$ ipython --no-banner

In [1]: import numpy as np

In [2]: import numpy.linalg as la

In [3]: np.set_printoptions(precision=2, suppress=True, linewidth=200)

In [4]: A = np.loadtxt("arr.csv", delimiter=",")

In [5]: print(A)
[[-15.89  -7.36 -16.73  -8.2  -16.73 -12.73  -3.52 -15.57]
 [ -8.48  -3.13  -8.26  -2.91  -8.26  -4.26  -0.35  -6.04]
 [  7.12   5.78   9.57   8.23   9.57  13.57   6.34  14.01]
 [  4.88   4.5    7.     6.63   7.    11.     5.38  11.13]
 [ -9.32  -3.61  -9.22  -3.52  -9.22  -5.22  -0.71  -7.13]
 [-11.87  -5.07 -12.14  -5.34 -12.14  -8.14  -1.8  -10.4 ]
 [  4.72   4.41   6.82   6.51   6.82  10.82   5.31  10.92]
 [ -5.63  -1.5   -5.    -0.88  -5.    -1.     0.87  -2.38]
 [  1.36   2.49   2.98   4.11   2.98   6.98   3.87   6.6 ]
 [ -0.5    1.43   0.86   2.78   0.86   4.86   3.07   4.21]
 [ -4.86  -1.06  -4.12  -0.33  -4.12  -0.12   1.2   -1.39]
 [  5.62   4.93   7.85   7.16   7.85  11.85   5.69  12.08]
 [ 10.01   7.43  12.87  10.29  12.87  16.87   7.58  17.73]
 [ -4.34  -0.76  -3.53   0.04  -3.53   0.47   1.43  -0.72]
 [  2.35   3.06   4.11   4.82   4.11   8.11   4.29   7.88]
 [ -6.21  -1.83  -5.66  -1.29  -5.66  -1.66   0.63  -3.12]]

In [6]: # looks like rank 2

In [7]: left, sv, vt = la.svd(A, full_matrices=False)

In [8]: print(np.round(sv / sv[0], 2) + 0)
[1.   0.25 0.   0.   0.   0.   0.   0.  ]

In [9]: print(np.round(vt @ vt.T, 2) + 0)
[[1. 0. 0. 0. 0. 0. 0. 0.]
 [0. 1. 0. 0. 0. 0. 0. 0.]
 [0. 0. 1. 0. 0. 0. 0. 0.]
 [0. 0. 0. 1. 0. 0. 0. 0.]
 [0. 0. 0. 0. 1. 0. 0. 0.]
 [0. 0. 0. 0. 0. 1. 0. 0.]
 [0. 0. 0. 0. 0. 0. 1. 0.]
 [0. 0. 0. 0. 0. 0. 0. 1.]]

In [10]: print(np.cumsum(sv ** 2) / np.sum(sv ** 2))
[0.94 1.   1.   1.   1.   1.   1.   1.  ]

In [11]: print((sv > 1e-8).sum())
2

In [12]: print(np.allclose(left * sv @ vt, A))
True
